>>> import numpy as np
>>> import numpy.linalg as la
>>> np.set_printoptions(suppress=True, linewidth=160)
>>> A = np.diag(20 * np.array([4, -1, 4, 1, 4, 0, 2, 4, 4])) + np.array([[4, -8, 2, -7, 2, 0, 7, 0, 8],
...     [1, 9, 5, 7, 3, 4, -8, -7, 5],
...     [-4, -1, 2, -5, -5, -8, 8, -5, -6],
...     [2, 1, 0, -3, -4, 3, 3, -4, 0],
...     [5, 1, 2, -5, -1, 8, 1, -1, 9],
...     [7, 5, 4, -7, -5, -1, 2, 1, 5],
...     [-4, -5, -5, 7, 3, 8, -5, 9, -1],
...     [-1, -9, -5, 2, 6, 4, 7, -8, -4],
...     [5, -3, -4, 0, -4, -2, 0, -4, 7]])
>>> A
array([[ 84,  -8,   2,  -7,   2,   0,   7,   0,   8],
       [  1, -11,   5,   7,   3,   4,  -8,  -7,   5],
       [ -4,  -1,  82,  -5,  -5,  -8,   8,  -5,  -6],
       [  2,   1,   0,  17,  -4,   3,   3,  -4,   0],
       [  5,   1,   2,  -5,  79,   8,   1,  -1,   9],
       [  7,   5,   4,  -7,  -5,  -1,   2,   1,   5],
       [ -4,  -5,  -5,   7,   3,   8,  35,   9,  -1],
       [ -1,  -9,  -5,   2,   6,   4,   7,  72,  -4],
       [  5,  -3,  -4,   0,  -4,  -2,   0,  -4,  87]])
>>> rng = np.random.default_rng(78)
>>> lab = rng.permutation(9)
>>> M2 = A[:, lab] * rng.choice([-1, 1], 9)
>>> M2
array([[ 84,  -2,  -8,  -7,  -2,  -8,  -7,   0,   0],
       [  1,  -3,  -5,   8,  -5, -11,   7,  -7,   4],
       [ -4,   5,   6,  -8, -82,  -1,  -5,  -5,  -8],
       [  2,   4,   0,  -3,   0,   1,  17,  -4,   3],
       [  5, -79,  -9,  -1,  -2,   1,  -5,  -1,   8],
       [  7,   5,  -5,  -2,  -4,   5,  -7,   1,  -1],
       [ -4,  -3,   1, -35,   5,  -5,   7,   9,   8],
       [ -1,  -6,   4,  -7,   5,  -9,   2,  72,   4],
       [  5,   4, -87,   0,   4,  -3,   0,  -4,  -2]])
>>> Uu, _, Vt = la.svd(A.T @ M2)
>>> print(lab)
[0 4 8 6 2 1 3 7 5]
>>> T = np.stack([A, 2 * A, A[::-1]])
>>> la.matrix_rank(T)
array([9, 9, 9])
>>> (T @ A.T).shape
(3, 9, 9)
>>> W0 = np.load("layer15.npy")
>>> W0
array([[-1.,  1.,  1.,  1.,  1.,  1.,  1.,  1.,  1.],
       [ 1., -1.,  1.,  1.,  1.,  1.,  1.,  1.,  1.],
       [ 1.,  1., -1.,  1.,  1.,  1.,  1.,  1.,  1.],
       [ 1.,  1.,  1., -1.,  1.,  1.,  1.,  1.,  1.],
       [ 1.,  1.,  1.,  1., -1.,  1.,  1.,  1.,  1.],
       [ 1.,  1.,  1.,  1.,  1., -1.,  1.,  1.,  1.],
       [ 1.,  1.,  1.,  1.,  1.,  1., -1.,  1.,  1.],
       [ 1.,  1.,  1.,  1.,  1.,  1.,  1., -1.,  1.],
       [ 1.,  1.,  1.,  1.,  1.,  1.,  1.,  1., -1.]])
>>> vec = np.array([2, 1, -1, 2, 0, -3, -1, -2, 0])
>>> y = W0 @ vec
>>> b, lr = np.zeros(9), 1 / la.norm(W0, 2) ** 2
>>> for i in range(30):
...     b -= lr * W0.T @ (W0 @ b - y)
...     if i % 10 == 0: print(i, round(la.norm(W0 @ b - y), 2))
... 
0 8.91
10 3.8
20 1.62
>>> np.round(la.cond(W0), 2)
np.float64(3.5)
>>> u = np.array([-2, 2, 2, 1, 0])
>>> E = -2 * np.eye(5) + np.outer(u, u)
>>> E
array([[ 2., -4., -4., -2.,  0.],
       [-4.,  2.,  4.,  2.,  0.],
       [-4.,  4.,  2.,  2.,  0.],
       [-2.,  2.,  2., -1.,  0.],
       [ 0.,  0.,  0.,  0., -2.]])
>>> proj = np.triu(np.array([[3, 1, 2, 3, 0],
...     [4, 4, 1, 0, 0],
...     [2, 5, 1, 4, 2],
...     [5, 1, 2, 5, 0],
...     [5, 0, 2, 4, 4]]), 1) + np.eye(5)
>>> M2 = proj @ E @ la.inv(proj)
>>> proj @ E - E @ proj
array([[-18.,  14.,  14.,  13.,   8.],
       [ -4.,   8.,   8.,  -2.,  -8.],
       [ -8.,  12.,  12.,   0.,  -8.],
       [  0.,   2.,   2.,  -2.,  -4.],
       [  0.,   0.,   0.,   0.,   0.]])
>>> np.round(la.det(M2), 2)
np.float64(176.0)
>>> la.matrix_rank(M2)
np.int64(5)
>>> np.round(np.poly(M2), 2)
array([   1.,   -3.,  -64., -232., -336., -176.])
>>> np.trace(M2), np.trace(E)
(np.float64(3.0), np.float64(3.0))
>>> data = np.loadtxt("block6.csv", delimiter=",")
>>> print(data)
[[  2.   0.   2.   1.   0.   0.   2.   0.   1.]
 [  1. -40.   2.   2.   2.   2.   1.   1.   0.]
 [  1.   0.  40.   1.   2.   0.   2.   1.   0.]
 [  0.   0.   1. -18.   0.   0.   1.   1.   0.]
 [  0.   0.   1.   0. -40.   1.   2.   0.   1.]
 [  1.   0.   0.   0.   2.  20.   1.   2.   2.]
 [  2.   2.   2.   0.   2.   2.  20.   0.   1.]
 [  2.   0.   2.   2.   0.   1.   1.  21.   0.]
 [  0.   2.   1.   0.   1.   1.   1.   1.  42.]]
>>> u = np.array([0, 2])
>>> np.convolve(A[1], u)
array([  0,   2, -22,  10,  14,   6,   8, -16, -14,  10])
>>> print(np.polyval(u, A[1]))
[2 2 2 2 2 2 2 2 2]
>>> np.cross(A[1, :3], A[2, :3])
array([-897, -102,  -45])
